In [1]: import numpy as np

In [2]: from numpy import linalg as LA

In [3]: np.set_printoptions(suppress=True, linewidth=120)

In [4]: W0 = np.loadtxt("w.csv", delimiter=",")

In [5]: W0.round(3)
Out[5]: 
array([[-0.545,  0.744,  0.386],
       [-0.778, -0.62 ,  0.097],
       [ 0.311, -0.248,  0.917]])

In [6]: Y = np.array([[2, 1, 2], [2, 0, 0], [0, 1, 2]])

In [7]: np.round(np.einsum("ij->j", W0), 3)
Out[7]: array([-1.012, -0.124,  1.4  ])

In [8]: LA.matrix_rank(np.vstack([W0, Y.T]))
Out[8]: np.int64(3)

In [9]: LA.matrix_rank(W0 @ Y)
Out[9]: np.int64(2)

In [10]: def softmax(z):
    ...:     e = np.exp(z - z.max(axis=-1, keepdims=True))
    ...:     return e / e.sum(axis=-1, keepdims=True)
    ...: 

In [11]: softmax(W0).sum(axis=1)
Out[11]: array([1., 1., 1.])

In [12]: np.round(softmax(10 * W0[0]), 3) + 0
Out[12]: array([0.   , 0.973, 0.027])

In [13]: np.round(softmax(W0[0] + -2), 3)
Out[13]: array([0.14 , 0.506, 0.354])

In [14]: np.round(softmax(W0[0]), 3)
Out[14]: array([0.14 , 0.506, 0.354])

In [15]: scores = W0 @ W0.T / np.sqrt(3)

In [16]: softmax(scores).round(6).argmax(axis=1)
Out[16]: array([0, 1, 2])

In [17]: round(float(LA.det(W0)), 3)
Out[17]: 1.0

In [18]: np.round(W0 @ W0, 3)
Out[18]: 
array([[-0.162, -0.963,  0.216],
       [ 0.937, -0.219, -0.272],
       [ 0.309,  0.158,  0.938]])

In [19]: np.allclose(W0 @ W0.T, W0.T @ W0)
Out[19]: True

In [20]: np.round((W0 + W0.T) / 2, 3)
Out[20]: 
array([[-0.545, -0.017,  0.349],
       [-0.017, -0.62 , -0.076],
       [ 0.349, -0.076,  0.917]])

In [21]: np.round((W0 - W0.T) / 2, 3)
Out[21]: 
array([[ 0.   ,  0.761,  0.037],
       [-0.761,  0.   ,  0.172],
       [-0.037, -0.172,  0.   ]])

In [22]: round(float(np.abs(LA.eigvals(W0)).max()), 3)
Out[22]: 1.0

In [23]: np.allclose(W0, W0.T)
Out[23]: False

In [24]: mat = np.load("x.npy")

In [25]: mat
Out[25]: 
array([[ 7.,  0.,  3.],
       [ 0., -2.,  0.],
       [ 3.,  0., -1.]])

In [26]: Y = np.array([[2, -1], [0, -1], [2, -1]])

In [27]: np.einsum("ik,kj->ji", mat, Y)
Out[27]: 
array([[ 20.,   0.,   4.],
       [-10.,   2.,  -2.]])

In [28]: LA.matrix_rank(mat @ Y)
Out[28]: np.int64(2)

In [29]: np.einsum("ij,ij->i", mat, mat)
Out[29]: array([58.,  4., 10.])

In [30]: mat @ Y
Out[30]: 
array([[ 20., -10.],
       [  0.,   2.],
       [  4.,  -2.]])

In [31]: np.vstack([mat, Y.T]).shape
Out[31]: (5, 3)

In [32]: LA.matrix_rank(np.vstack([mat, Y.T]))
Out[32]: np.int64(3)

In [33]: np.einsum("ik,kj->ij", mat, Y)
Out[33]: 
array([[ 20., -10.],
       [  0.,   2.],
       [  4.,  -2.]])

In [34]: np.einsum("ij->j", mat)
Out[34]: array([10., -2.,  2.])

In [35]: Y = LA.inv(mat)

In [36]: Y.round(3)
Out[36]: 
array([[ 0.062,  0.   ,  0.188],
       [-0.   , -0.5  , -0.   ],
       [ 0.188, -0.   , -0.438]])

In [37]: np.allclose(Y, mat.T)
Out[37]: False

In [38]: q = mat.astype(float).copy()

In [39]: for j in range(3):
    ...:     q[:, j] -= q[:, :j] @ (q[:, :j].T @ q[:, j])
    ...:     q[:, j] /= LA.norm(q[:, j])
    ...: 

In [40]: np.round(q.T @ mat, 3) + 0
Out[40]: 
array([[7.616, 0.   , 2.364],
       [0.   , 2.   , 0.   ],
       [0.   , 0.   , 2.101]])

In [41]: np.round(q.T @ q, 3) + 0
Out[41]: 
array([[1., 0., 0.],
       [0., 1., 0.],
       [0., 0., 1.]])

In [42]: q.round(3)
Out[42]: 
array([[ 0.919,  0.   ,  0.394],
       [ 0.   , -1.   ,  0.   ],
       [ 0.394,  0.   , -0.919]])

In [43]: K = np.loadtxt("layer1.csv", delimiter=",")

In [44]: K.round(3)
Out[44]: 
array([[  2.815,   7.927,  -0.76 ,  16.153],
       [  0.279,   1.456,  -1.969,   3.034],
       [ -0.343,   0.278,  -0.782,   0.251],
       [ -0.28 ,   0.238,  -0.616,   0.219],
       [  1.168,  -1.722,   1.995,  -2.034],
       [  1.988,  -3.444,   3.218,  -4.288],
       [  2.296,  -4.18 ,   3.66 ,  -5.28 ],
       [  2.776,  -5.414,   4.335,  -6.971],
       [  4.865, -11.873,   7.14 , -16.113],
       [  5.093, -12.674,   7.437, -17.27 ],
       [  6.216, -16.866,   8.881, -23.373],
       [  9.72 , -32.288,  13.241, -46.301],
       [ 10.59 , -36.612,  14.299, -52.813]])

In [45]: # null space of dimension 1

In [46]: G = np.cov(K, rowvar=False)

In [47]: round(np.corrcoef(K[:, 1], K[:, 3])[0, 1], 3)
Out[47]: np.float64(0.998)

In [48]: np.round(K.std(axis=0), 3)
Out[48]: array([ 3.398, 12.635,  5.109, 18.736])

In [49]: G.round(3)
Out[49]: 
array([[ 12.509, -43.467,  18.067, -62.947],
       [-43.467, 172.943, -67.511, 256.023],
       [ 18.067, -67.511,  28.273, -99.163],
       [-62.947, 256.023, -99.163, 380.285]])
